% python3 -q
>>> import numpy as np
>>> np.set_printoptions(suppress=True, linewidth=100)
>>> J = np.loadtxt("a.csv", delimiter=",")
>>> print(J)
[[ -1.542  -1.452  -2.883]
 [  8.997   9.061  13.313]
 [  0.9     1.608   1.649]
 [ -0.484  -0.865  -2.226]
 [ -1.887  -2.706  -3.384]
 [  0.977   0.816   1.334]
 [  3.384   3.447   5.709]
 [ -2.495  -2.237  -3.138]
 [ -4.735  -4.357  -6.374]
 [  2.473   1.793   2.791]
 [ -0.649  -1.61   -2.18 ]
 [  2.909   3.303   4.856]
 [ -3.129  -2.541  -3.993]
 [ -5.435  -4.989  -7.213]
 [  4.179   3.865   7.134]
 [  5.369   5.39    7.777]
 [  3.542   3.555   5.88 ]
 [ -9.173  -9.302 -14.659]
 [  3.558   3.093   5.197]
 [  1.043   1.007   0.916]
 [ -6.101  -5.58   -8.551]
 [  6.839   6.453  10.463]
 [ -4.901  -4.927  -6.801]]
>>> cent = J[[7, 3]].astype(float)
>>> for _ in range(5):
...     labels = np.linalg.norm(J[:, None] - cent, axis=-1).argmin(axis=1)
...     cent = np.array([J[labels == j].mean(axis=0) for j in range(2)])
... 
>>> print(labels)
[0 1 1 0 0 1 1 0 0 1 0 1 0 0 1 1 1 0 1 1 0 1 0]
>>> print(cent.round(3))
[[-3.685 -3.688 -5.582]
 [ 3.681  3.616  5.585]]
>>> print(np.round(cent[1] - cent[0], 3))
[ 7.365  7.304 11.167]
>>> print(np.abs(cent[1] - cent[0]).argmax())
2
>>> print(np.linalg.cond(J) > 100)
False
>>> print(round(float(np.linalg.norm(J, 2) / np.linalg.norm(J)), 3))
0.999
>>> print(np.linalg.matrix_rank(J, rtol=0.1))
1
>>> M2 = np.c_[J[:, :1] @ np.array([[3]]), np.array([-2, -1, -2, 2, -3, 0, -1, 2, -2, 1, -2, -1, 0, -1, -1, 3, 2, 1, 0, 2, 0, -2, 2])]
>>> print(M2.round(3))
[[ -4.626  -2.   ]
 [ 26.991  -1.   ]
 [  2.7    -2.   ]
 [ -1.452   2.   ]
 [ -5.661  -3.   ]
 [  2.931   0.   ]
 [ 10.152  -1.   ]
 [ -7.485   2.   ]
 [-14.205  -2.   ]
 [  7.419   1.   ]
 [ -1.947  -2.   ]
 [  8.727  -1.   ]
 [ -9.387   0.   ]
 [-16.305  -1.   ]
 [ 12.537  -1.   ]
 [ 16.107   3.   ]
 [ 10.626   2.   ]
 [-27.519   1.   ]
 [ 10.674   0.   ]
 [  3.129   2.   ]
 [-18.303   0.   ]
 [ 20.517  -2.   ]
 [-14.703   2.   ]]
>>> print(np.round(np.linalg.norm(np.linalg.qr(J)[0].T @ M2, axis=0) ** 2 / ((M2 ** 2).sum(axis=0) + 1e-12), 3))
[1.    0.054]
>>> print(np.linalg.matrix_rank(M2))
2
